>>> import numpy as np
>>> import numpy.linalg as la
>>> np.set_printoptions(precision=2, suppress=True, linewidth=200, legacy="1.25")
>>> rnd = lambda a: np.round(a, 2) + 0
>>> feats = np.loadtxt("dump.csv", delimiter=",")
>>> rnd(feats)
array([[-0.27, -0.08,  0.17, -0.79,  0.  ],
       [-0.31, -0.38, -0.66, -0.1 , -0.23],
       [ 0.24, -0.03, -0.4 , -0.05,  0.86],
       [-0.12,  0.58,  0.01, -0.43,  0.15],
       [-0.34,  0.51,  0.06,  0.37,  0.04],
       [ 0.79,  0.06,  0.05, -0.2 , -0.26],
       [-0.12, -0.49,  0.6 ,  0.06,  0.33]])
>>> # keeps lengths
>>> Q, Rm = la.qr(feats)
>>> rnd(np.abs(np.diag(Rm)))
array([1., 1., 1., 1., 1.])
>>> rnd(Rm)
array([[1., 0., 0., 0., 0.],
       [0., 1., 0., 0., 0.],
       [0., 0., 1., 0., 0.],
       [0., 0., 0., 1., 0.],
       [0., 0., 0., 0., 1.]])
>>> rnd(Q)
array([[-0.27, -0.08,  0.17, -0.79,  0.  ],
       [-0.31, -0.38, -0.66, -0.1 , -0.23],
       [ 0.24, -0.03, -0.4 , -0.05,  0.86],
       [-0.12,  0.58,  0.01, -0.43,  0.15],
       [-0.34,  0.51,  0.06,  0.37,  0.04],
       [ 0.79,  0.06,  0.05, -0.2 , -0.26],
       [-0.12, -0.49,  0.6 ,  0.06,  0.33]])
>>> rnd(Q.T @ Q)
array([[1., 0., 0., 0., 0.],
       [0., 1., 0., 0., 0.],
       [0., 0., 1., 0., 0.],
       [0., 0., 0., 1., 0.],
       [0., 0., 0., 0., 1.]])
>>> np.trace(Q @ Q.T)
5.0
>>> x = np.array([-2, 2, -1, -1, 2])
>>> target = feats @ x
>>> rnd(la.solve(feats.T @ feats, feats.T @ target))
array([-2.,  2., -1., -1.,  2.])
>>> rnd(la.pinv(feats) @ feats)
array([[1., 0., 0., 0., 0.],
       [0., 1., 0., 0., 0.],
       [0., 0., 1., 0., 0.],
       [0., 0., 0., 1., 0.],
       [0., 0., 0., 0., 1.]])
>>> rnd(la.lstsq(feats, target)[0])
array([-2.,  2., -1., -1.,  2.])
>>> rnd(target)
array([ 1.02,  0.14,  1.64,  2.13,  1.35, -1.83, -0.74])
>>> rng = np.random.default_rng(6)
>>> target = target + 0.02 * rng.normal(size=7)
>>> rnd(target)
array([ 1.04,  0.17,  1.58,  2.13,  1.37, -1.8 , -0.72])
>>> b, *_ = la.lstsq(feats, target)
>>> rnd(feats.T @ (target - feats @ b))
array([0., 0., 0., 0., 0.])
>>> b.round()
array([-2.,  2., -1., -1.,  2.])
>>> rnd(la.norm(feats, axis=1))
array([0.86, 0.86, 0.98, 0.75, 0.72, 0.86, 0.86])
>>> la.norm(feats, axis=1).argmax()
2
>>> rnd(la.norm(feats, axis=0))
array([1., 1., 1., 1., 1.])
>>> rnd(feats[5] @ feats[6])
-0.2
>>> rnd(la.norm(feats, 2))
1.0
>>> rnd(la.norm(feats) ** 2 / la.norm(feats, 2) ** 2)
5.0
>>> W0 = np.load("sample13.npy")
>>> W0
array([[ 2, -1, -2, -2, -1,  1, -1,  2, -2,  0,  0],
       [ 1, -2,  0,  1, -1, -1, -2,  2,  0, -2,  1],
       [ 1, -2,  0,  1, -2, -1,  2,  2, -1,  2,  2],
       [-1,  1,  2,  0, -2,  2,  0,  2,  1,  0,  0],
       [ 1, -1,  2,  0, -2,  1,  2, -1, -2,  2, -2],
       [ 2,  0,  2,  0,  1,  2,  0, -2,  1, -2,  1],
       [-2,  0,  2,  0, -1,  0,  2, -2, -1, -2, -1],
       [ 1,  0,  1, -1, -1, -1,  1,  1, -2,  2,  1],
       [-2,  1,  0,  0,  2,  1, -2,  1,  1,  0, -1],
       [-1, -2, -2,  1, -2,  1, -1,  0, -2,  0,  0],
       [-1, -2,  1,  2,  0,  2, -2,  0, -2, -1, -1],
       [-1,  0,  0, -1,  2,  0,  1,  0,  2,  0, -1],
       [ 2, -1, -2, -2, -1,  1, -1,  2, -2,  0,  0],
       [ 2, -2,  2,  1, -1,  0, -1,  1,  2,  1, -1]])
>>> th = np.radians(180)
>>> Rm = np.eye(11)
>>> Rm[2, 2] = Rm[7, 7] = np.cos(th)
>>> Rm[2, 7], Rm[7, 2] = -np.sin(th), np.sin(th)
>>> rnd(Rm)
array([[ 1.,  0.,  0.,  0.,  0.,  0.,  0.,  0.,  0.,  0.,  0.],
       [ 0.,  1.,  0.,  0.,  0.,  0.,  0.,  0.,  0.,  0.,  0.],
       [ 0.,  0., -1.,  0.,  0.,  0.,  0.,  0.,  0.,  0.,  0.],
       [ 0.,  0.,  0.,  1.,  0.,  0.,  0.,  0.,  0.,  0.,  0.],
       [ 0.,  0.,  0.,  0.,  1.,  0.,  0.,  0.,  0.,  0.,  0.],
       [ 0.,  0.,  0.,  0.,  0.,  1.,  0.,  0.,  0.,  0.,  0.],
       [ 0.,  0.,  0.,  0.,  0.,  0.,  1.,  0.,  0.,  0.,  0.],
       [ 0.,  0.,  0.,  0.,  0.,  0.,  0., -1.,  0.,  0.,  0.],
       [ 0.,  0.,  0.,  0.,  0.,  0.,  0.,  0.,  1.,  0.,  0.],
       [ 0.,  0.,  0.,  0.,  0.,  0.,  0.,  0.,  0.,  1.,  0.],
       [ 0.,  0.,  0.,  0.,  0.,  0.,  0.,  0.,  0.,  0.,  1.]])
>>> B = W0 @ Rm.T
>>> np.allclose(la.norm(W0, axis=1), la.norm(B, axis=1))
True
>>> idx = rng.permutation(11)
>>> B = W0[:, idx] * rng.choice([-1, 1], 11)
>>> B
array([[ 2,  2, -2,  1,  2,  0, -1,  0, -1,  1, -2],
       [-1,  0, -2,  2,  1,  1, -2,  2, -1, -1,  0],
       [-1,  0, -2, -2,  1,  2, -2, -2, -2, -1, -1],
       [ 0, -2, -2,  0, -1,  0,  1,  0, -2,  2,  1],
       [ 0, -2,  1, -2,  1, -2, -1, -2, -2,  1, -2],
       [ 0, -2,  2,  0,  2,  1,  0,  2,  1,  2,  1],
       [ 0, -2,  2, -2, -2, -1,  0,  2, -1,  0, -1],
       [ 1, -1, -1, -1,  1,  1,  0, -2, -1, -1, -2],
       [ 0,  0, -1,  2, -2, -1,  1,  0,  2,  1,  1],
       [-1,  2,  0,  1, -1,  0, -2,  0, -2,  1, -2],
       [-2, -1,  0,  2, -1, -1, -2,  1,  0,  2, -2],
       [ 1,  0,  0, -1, -1, -1,  0,  0,  2,  0,  2],
       [ 2,  2, -2,  1,  2,  0, -1,  0, -1,  1, -2],
       [-1, -2, -1,  1,  2, -1, -2, -1, -1,  0,  2]])
>>> U, _, Vh = la.svd(W0.T @ B)
>>> rnd(U @ Vh)
array([[ 0.,  0.,  0.,  0.,  1.,  0.,  0.,  0.,  0.,  0.,  0.],
       [ 0.,  0.,  0.,  0.,  0.,  0.,  1.,  0.,  0.,  0.,  0.],
       [ 0., -1.,  0.,  0.,  0.,  0.,  0.,  0.,  0.,  0.,  0.],
       [-1.,  0.,  0.,  0.,  0.,  0.,  0.,  0.,  0.,  0.,  0.],
       [ 0.,  0.,  0.,  0.,  0.,  0.,  0.,  0.,  1.,  0.,  0.],
       [ 0.,  0.,  0.,  0.,  0.,  0.,  0.,  0.,  0.,  1.,  0.],
       [ 0.,  0.,  0., -1.,  0.,  0.,  0.,  0.,  0.,  0.,  0.],
       [ 0.,  0., -1.,  0.,  0.,  0.,  0.,  0.,  0.,  0.,  0.],
       [ 0.,  0.,  0.,  0.,  0.,  0.,  0.,  0.,  0.,  0.,  1.],
       [ 0.,  0.,  0.,  0.,  0.,  0.,  0., -1.,  0.,  0.,  0.],
       [ 0.,  0.,  0.,  0.,  0.,  1.,  0.,  0.,  0.,  0.,  0.]])
>>> B = np.c_[W0[:, :2] @ np.array([[1, 0], [0, 1]]), np.array([5, -2, -2, 0, 7, -6, 9, -7, 0, 1, 0, 6, 9, -8])]
>>> B
array([[ 2, -1,  5],
       [ 1, -2, -2],
       [ 1, -2, -2],
       [-1,  1,  0],
       [ 1, -1,  7],
       [ 2,  0, -6],
       [-2,  0,  9],
       [ 1,  0, -7],
       [-2,  1,  0],
       [-1, -2,  1],
       [-1, -2,  0],
       [-1,  0,  6],
       [ 2, -1,  9],
       [ 2, -2, -8]])
>>> la.matrix_rank(np.c_[W0, B])
12
>>> la.matrix_rank(B)
3
>>> rnd(la.norm(la.qr(W0)[0].T @ B, axis=0) ** 2 / ((B ** 2).sum(axis=0) + 1e-12))
array([1.  , 1.  , 0.97])
>>> Ac = (B - B.mean(axis=0)) / B.std(axis=0)
>>> rnd(Ac.std(axis=0))
array([1., 1., 1.])
>>> np.argwhere(np.abs(Ac) > 2)
array([], shape=(0, 2), dtype=int64)
>>> b = la.lstsq(np.delete(Ac, 1, axis=1), Ac[:, 1])[0]
>>> np.abs(b).argmax()
0
>>> t3 = np.stack([W0, -1 * W0, W0[::-1]])
>>> (t3 @ W0.T).shape
(3, 14, 14)
>>> t3.shape
(3, 14, 11)
>>> X = np.loadtxt("case13.csv", delimiter=",")
>>> X
array([[-2.,  1.,  0.,  0.,  0.,  0.,  0.,  0.],
       [ 0., -2.,  1.,  0.,  0.,  0.,  0.,  0.],
       [ 0.,  0., -2.,  1.,  0.,  0.,  0.,  0.],
       [ 0.,  0.,  0., -2.,  1.,  0.,  0.,  0.],
       [ 0.,  0.,  0.,  0., -2.,  1.,  0.,  0.],
       [ 0.,  0.,  0.,  0.,  0., -2.,  1.,  0.],
       [ 0.,  0.,  0.,  0.,  0.,  0., -2.,  1.],
       [ 0.,  0.,  0.,  0.,  0.,  0.,  0., -2.]])
>>> # triangular
>>> u, v = X[2], X[5]
>>> u @ v
0.0
>>> u @ u
5.0
>>> p = (u @ v) / (u @ u) * u
>>> rnd(la.norm(u + v) ** 2 + la.norm(u - v) ** 2)
20.0
>>> la.matrix_rank(np.outer(u, v))
1
>>> Q, vecs = la.qr(X[:, :2])[0], la.qr(X[:, 2:])[0]
>>> s = la.svd(Q.T @ vecs, compute_uv=False)
>>> rnd(np.degrees(np.arccos(s.clip(0, 1))))
array([60., 90.])
>>> rnd(la.norm(Q @ Q.T - vecs @ vecs.T, 2))
1.0
>>> rnd(la.norm(X) ** 2 / la.norm(X, 2) ** 2)
4.46
>>> rnd(la.norm(X, "nuc"))
16.89
>>> la.norm(X, axis=1).argmax()
0
>>> X[5] @ X[7]
0.0
>>> rnd(la.norm(X[5] - X[7]))
3.0
>>> K = np.loadtxt("a.csv", delimiter=",")
>>> K
array([[-5., -2., -5., -2., -4.],
       [-2.,  1., -2.,  1., -1.],
       [ 4.,  7.,  4.,  7.,  5.],
       [ 3.,  6.,  3.,  6.,  4.]])
>>> rank = la.matrix_rank(K)
>>> rank
2
>>> ns = la.svd(K)[2][rank:].T
>>> [int(la.matrix_rank(np.delete(K, i, axis=0))) for i in range(4)]
[2, 2, 2, 2]
>>> la.matrix_rank(K.T @ K), la.matrix_rank(K @ K.T)
(2, 2)
>>> [int(la.matrix_rank(K[:, :j + 1])) for j in range(5)]
[1, 2, 2, 2, 2]
>>> ns.shape
(5, 3)
>>> U, s, Vh = la.svd(K)
>>> np.argmax(s[:-1] / (s[1:] + 1e-6)) + 1
2
>>> rnd(s)
array([17.73,  5.62,  0.  ,  0.  ])
>>> B = U[:, :2] @ np.diag(s[:2]) @ Vh[:2]
>>> rnd(np.abs(K - B).max())
0.0
>>> la.matrix_rank(B)
2
>>> rnd(B)
array([[-5., -2., -5., -2., -4.],
       [-2.,  1., -2.,  1., -1.],
       [ 4.,  7.,  4.,  7.,  5.],
       [ 3.,  6.,  3.,  6.,  4.]])
>>> U, s, Vh = la.svd(K)
>>> vecs = Vh[:(s > 1e-8).sum()]
>>> x = K[0] + 4 * K[2] + rng.integers(2) * np.eye(5)[0]
>>> x
array([11., 26., 11., 26., 16.])
>>> rnd(vecs.T @ vecs)
array([[ 0.41, -0.04,  0.41, -0.04,  0.26],
       [-0.04,  0.48, -0.04,  0.48,  0.13],
       [ 0.41, -0.04,  0.41, -0.04,  0.26],
       [-0.04,  0.48, -0.04,  0.48,  0.13],
       [ 0.26,  0.13,  0.26,  0.13,  0.22]])
>>> np.allclose(vecs.T @ vecs @ x, x)
True
>>> [round(float(x), 2) for x in la.svd(K, compute_uv=False)[:3]]
[17.73, 5.62, 0.0]
>>> x = np.array([-3, -1, -1, 0, 0])
>>> a = np.maximum(K @ x, 0)
>>> np.maximum(K @ (3 * x), 0)
array([66., 21.,  0.,  0.])
>>> a
array([22.,  7.,  0.,  0.])
>>> np.flatnonzero(a > 1e-9)
array([0, 1])
>>> C = np.array([[0, -3, 8, -1, -1], [4, 6, -8, 2, -4]])
>>> J = np.repeat(C, 19 // 2, axis=0)
>>> J = J + 0.1 * rng.normal(size=J.shape)
>>> rnd(J)
array([[-0.09, -3.08,  8.01, -0.97, -1.16],
       [-0.17, -2.96,  7.91, -0.88, -0.96],
       [ 0.03, -2.98,  8.09, -1.02, -0.89],
       [-0.05, -3.02,  7.93, -0.94, -1.  ],
       [-0.09, -2.8 ,  7.96, -1.01, -0.96],
       [ 0.17, -3.01,  8.07, -0.99, -1.15],
       [ 0.08, -2.9 ,  7.98, -1.  , -1.15],
       [-0.15, -3.04,  8.06, -1.05, -0.97],
       [ 0.1 , -2.99,  8.06, -0.86, -1.12],
       [ 4.07,  5.81, -7.96,  2.02, -4.05],
       [ 3.89,  5.99, -8.04,  2.01, -4.09],
       [ 4.05,  5.9 , -8.03,  1.96, -3.87],
       [ 3.85,  5.96, -7.88,  1.93, -4.12],
       [ 4.03,  5.97, -7.92,  1.91, -3.98],
       [ 4.07,  6.1 , -8.11,  2.14, -4.09],
       [ 3.85,  5.9 , -7.98,  1.97, -3.96],
       [ 4.05,  6.03, -8.03,  2.18, -4.22],
       [ 3.83,  5.95, -8.13,  1.74, -4.08]])
>>> rnd(np.sort(np.abs(la.eigvals(X))))
array([2., 2., 2., 2., 2., 2., 2., 2.])
>>> rnd(np.abs(la.eigvals(X)).max())
2.0
>>> np.trace(X)
-16.0
>>> la.determinant(X)
Traceback (most recent call last):
  File "<python-input-111>", line 1, in <module>
    la.determinant(X)
    ^^^^^^^^^^^^^^
AttributeError: module 'numpy.linalg' has no attribute 'determinant'
>>> np.allclose(X @ X.T, X.T @ X)
False
>>> rnd(la.det(X))
256.0
>>> rnd(la.matrix_power(X, 3))
array([[-8., 12., -6.,  1.,  0.,  0.,  0.,  0.],
       [ 0., -8., 12., -6.,  1.,  0.,  0.,  0.],
       [ 0.,  0., -8., 12., -6.,  1.,  0.,  0.],
       [ 0.,  0.,  0., -8., 12., -6.,  1.,  0.],
       [ 0.,  0.,  0.,  0., -8., 12., -6.,  1.],
       [ 0.,  0.,  0.,  0.,  0., -8., 12., -6.],
       [ 0.,  0.,  0.,  0.,  0.,  0., -8., 12.],
       [ 0.,  0.,  0.,  0.,  0.,  0.,  0., -8.]])
>>> assert X == X.T
Traceback (most recent call last):
  File "<python-input-115>", line 1, in <module>
    assert X == X.T
           ^^^^^^^^
ValueError: The truth value of an array with more than one element is ambiguous. Use a.any() or a.all()
>>> F = np.load("layer11.npy")
>>> F
array([[ 0.7, -1.9, -1.8, -2. , -1.2, -0.1,  1.1,  1.9, -0.9],
       [ 0.2,  0.4,  0.8,  0.6,  0.7, -0.2,  0.6, -1.2, -0.7],
       [ 1. ,  0.3, -3.4,  1.3, -0.8,  0.5,  1. ,  1.3, -0.7],
       [-2.1,  0.4,  0. ,  0.3, -0.4, -1.2,  0.3,  1.8,  0.5],
       [ 0.2,  0.5,  0. , -1.7,  1.2,  0. ,  0.8, -2.1,  2. ],
       [ 1.2, -0.6,  1.1, -1.4, -0.3, -0.5,  0.5,  0.7,  0.2],
       [ 0.3,  1. , -0.6,  0.2, -1.2, -0.7, -1.1,  0.4, -0.3],
       [ 1. , -0.3,  0.4,  0. ,  0.2,  0.3,  0. , -0.2,  2.9],
       [ 1.2,  0.9, -0.5,  0.3,  1.4, -1.5, -0.4,  0.2,  0.4],
       [-1.1, -0.7,  0. , -1.7,  0.7,  0.6,  0. ,  0.3, -1.2],
       [ 1. ,  2.3, -2.7,  0.1,  2. , -0.5,  0.2,  0.5, -2.1],
       [-0.5, -1. ,  0.4,  0.1, -0.3, -1.9,  0.4, -1.3, -0.1],
       [-0.6, -0.1,  0.3, -2.2, -0.2,  1.1,  0.1,  0.5, -1.4],
       [-0.6, -0.2,  1.3,  1. ,  0.2,  0.4,  1.3, -1. , -1.3],
       [-0.3,  0.7, -1.1, -0.1,  0.6, -1.3, -0.7,  0. ,  0.2],
       [ 0.5,  0.7,  0.6, -2.2, -1.1,  0.1,  0.5,  0.6,  0.7],
       [ 0.7,  2. ,  1.8,  0.8, -0.9,  0.6, -2.1,  0.8,  0.6],
       [ 0. ,  1.3, -1.3,  0.8, -0.1, -0.8, -0.3, -1.3,  0.3],
       [-0.3, -0.2, -0.8, -0.7, -1.4,  1.2, -0.8, -1.8, -1.2],
       [-5. , -5. ,  5.5,  1. , -5. , -9. ,  3. , -0.5,  0.5]])
>>> C = F[[17, 9]].astype(float)
>>> for _ in range(4):
...     idx = la.norm(F[:, None] - C, axis=-1).argmin(axis=1)
...     C = np.array([F[idx == j].mean(axis=0) for j in range(2)])
... 
>>> idx
array([1, 0, 0, 1, 0, 1, 0, 0, 0, 1, 0, 1, 1, 1, 0, 1, 0, 0, 0, 1])
>>> np.bincount(idx)
array([11,  9])
>>> rnd(C)
array([[ 0.45,  0.81, -0.67,  0.15,  0.15, -0.22, -0.25, -0.31,  0.13],
       [-0.83, -0.93,  0.82, -0.79, -0.84, -1.17,  0.8 ,  0.33, -0.33]])
